>>> import numpy as np
>>> np.set_printoptions(precision=3, suppress=True, linewidth=200, floatmode="fixed")
>>> feats = np.load("arr.npy")
>>> feats
array([[ 12.000,   4.000,  -4.000],
       [-16.000,  -4.000,   8.000],
       [  8.000,   4.000,   0.000]])
>>> np.argsort(-np.linalg.norm(feats, axis=0).round(6), kind="stable")[:3]
array([0, 2, 1])
>>> round(float(np.linalg.norm(feats, 2) / np.linalg.norm(feats)), 3)
0.986
>>> B = feats[0, 0] * feats[1:] - np.outer(feats[1:, 0], feats[0])
>>> B
array([[ 0.000, 16.000, 32.000],
       [ 0.000, 16.000, 32.000]])
>>> feats[:, 0] / feats[0, 0]
array([ 1.000, -1.333,  0.667])
>>> np.linalg.matrix_rank(B), np.linalg.matrix_rank(feats)
(np.int64(1), np.int64(2))
>>> mat = np.load("out3.npy")
>>> mat
array([[1, 1, 1, 1, 1, 1],
       [1, 2, 1, 2, 1, 2],
       [1, 0, 1, 0, 1, 0],
       [1, 1, 1, 1, 1, 1],
       [1, 2, 1, 2, 1, 2],
       [1, 0, 1, 0, 1, 0]])
>>> B = mat[0, 0] * mat[1:] - np.outer(mat[1:, 0], mat[0])
>>> B
array([[ 0,  1,  0,  1,  0,  1],
       [ 0, -1,  0, -1,  0, -1],
       [ 0,  0,  0,  0,  0,  0],
       [ 0,  1,  0,  1,  0,  1],
       [ 0, -1,  0, -1,  0, -1]])
>>> print(mat[:, 0] / mat[0, 0])
[1.000 1.000 1.000 1.000 1.000 1.000]
>>> U, sv, Vh = np.linalg.svd(mat)
>>> sv.round(3) + 0
array([6.555, 2.242, 0.000, 0.000, 0.000, 0.000])
>>> B = U[:, :2] @ np.diag(sv[:2]) @ Vh[:2]
>>> np.round(np.linalg.norm(mat - B) / np.linalg.norm(mat), 3)
np.float64(0.0)
>>> round(np.abs(mat - B).max(), 3)
np.float64(0.0)
>>> np.linalg.matrix_rank(B)
np.int64(2)
>>> U, sv, Vh = np.linalg.svd(mat)
>>> vecs = Vh[:(sv > 1e-8).sum()]
>>> rng = np.random.default_rng(8640)
>>> vec = mat[0] + 2 * mat[5] + rng.integers(2) * np.eye(6)[1]
>>> vec
array([3.000, 1.000, 3.000, 1.000, 3.000, 1.000])
>>> np.allclose(vecs.T @ vecs @ vec, vec)
True
>>> np.round(vecs.T @ vecs, 3) + 0
array([[0.333, 0.000, 0.333, 0.000, 0.333, 0.000],
       [0.000, 0.333, 0.000, 0.333, 0.000, 0.333],
       [0.333, 0.000, 0.333, 0.000, 0.333, 0.000],
       [0.000, 0.333, 0.000, 0.333, 0.000, 0.333],
       [0.333, 0.000, 0.333, 0.000, 0.333, 0.000],
       [0.000, 0.333, 0.000, 0.333, 0.000, 0.333]])
